% ipython --no-banner

In [1]: import numpy as np

In [2]: import numpy.linalg as la

In [3]: np.set_printoptions(precision=1, suppress=True, linewidth=200)

In [4]: rd = lambda a: np.round(a, 1) + 0

In [5]: arr = np.load("data.npy")

In [6]: print(arr)
[[1.  0.7 0.5 0.3 0.2 0.2]
 [0.7 1.  0.7 0.5 0.3 0.2]
 [0.5 0.7 1.  0.7 0.5 0.3]
 [0.3 0.5 0.7 1.  0.7 0.5]
 [0.2 0.3 0.5 0.7 1.  0.7]
 [0.2 0.2 0.3 0.5 0.7 1. ]]

In [7]: # symmetric, so the eigenvalues are real

In [8]: print(rd(arr.sum(axis=0)))
[2.9 3.4 3.7 3.7 3.4 2.9]

In [9]: print(arr.shape)
(6, 6)

In [10]: print(rd(arr - arr[0]))
[[ 0.   0.   0.   0.   0.   0. ]
 [-0.3  0.3  0.2  0.2  0.1  0. ]
 [-0.5  0.   0.5  0.4  0.3  0.1]
 [-0.7 -0.2  0.2  0.7  0.5  0.3]
 [-0.8 -0.4  0.   0.4  0.8  0.5]
 [-0.8 -0.5 -0.2  0.2  0.5  0.8]]

In [11]: print(rd(arr.mean(axis=0)))
[0.5 0.6 0.6 0.6 0.6 0.5]

In [12]: ev, vecs = la.eigh(arr)

In [13]: print(np.abs(vecs[:, -1]).round(6).argmax())
2

In [14]: print(rd(la.eigvalsh(arr @ arr)))
[ 0.   0.   0.1  0.4  1.8 11.4]

In [15]: print(rd(la.svd(arr, compute_uv=False)))
[3.4 1.3 0.6 0.3 0.2 0.2]

In [16]: print(rd(np.abs(vecs[:, -1])))
[0.3 0.4 0.5 0.5 0.4 0.3]

In [17]: x = np.array([0, 3, 0, 2, 1, 3])

In [18]: target = arr @ x

In [19]: print(rd(target))
[3.5 4.9 4.9 5.7 5.4 5.3]

In [20]: print(rd(la.solve(arr, target)))
[0. 3. 0. 2. 1. 3.]

In [21]: print(rd(la.solve(arr, -1 * target)))
[ 0. -3.  0. -2. -1. -3.]

In [22]: print(rd(la.solve(arr, target + arr[:, 4])))
[0. 3. 0. 2. 2. 3.]

In [23]: feats = np.array([[21.7, 0.9, 28.4],
    ...:     [18.9, -0.9, 29.7],
    ...:     [19.6, 1.3, 28.3],
    ...:     [21.7, 0.6, 28.3],
    ...:     [19.1, -0.4, 29.8],
    ...:     [18.2, -0.1, 29.6],
    ...:     [21.3, 0.2, 27.9],
    ...:     [20.7, 0.2, 28.8],
    ...:     [19.7, 1.0, 30.7],
    ...:     [20.8, 1.1, 29.6],
    ...:     [18.5, 0.0, 29.9],
    ...:     [19.8, -1.8, 31.0]])

In [24]: O, r_ = la.qr(feats)

In [25]: print(rd(O.T @ O))
[[1. 0. 0.]
 [0. 1. 0.]
 [0. 0. 1.]]

In [26]: print(rd(abs(r_[0, 0])), rd(la.norm(feats[:, 0])))
69.4 69.4

In [27]: print(rd(r_))
[[ -69.4   -0.7 -101.3]
 [   0.     3.    -4. ]
 [   0.     0.    -7.3]]

In [28]: print(rd(O @ r_))
[[21.7  0.9 28.4]
 [18.9 -0.9 29.7]
 [19.6  1.3 28.3]
 [21.7  0.6 28.3]
 [19.1 -0.4 29.8]
 [18.2 -0.1 29.6]
 [21.3  0.2 27.9]
 [20.7  0.2 28.8]
 [19.7  1.  30.7]
 [20.8  1.1 29.6]
 [18.5  0.  29.9]
 [19.8 -1.8 31. ]]

In [29]: print(rd(O))
[[-0.3  0.2  0.3]
 [-0.3 -0.4 -0.1]
 [-0.3  0.4 -0.2]
 [-0.3  0.1  0.4]
 [-0.3 -0.2 -0.2]
 [-0.3 -0.1 -0.4]
 [-0.3  0.   0.4]
 [-0.3  0.   0.2]
 [-0.3  0.3 -0.4]
 [-0.3  0.3 -0.1]
 [-0.3 -0.1 -0.4]
 [-0.3 -0.7  0.1]]

In [30]: m1 = np.load("a.npy")

In [31]: print(m1)
[[5. 1. 1. 1.]
 [1. 5. 1. 1.]
 [1. 1. 5. 1.]
 [1. 1. 1. 5.]]

In [32]: # symmetric

In [33]: print(m1 @ (-1.0) ** np.arange(4))
[ 4. -4.  4. -4.]
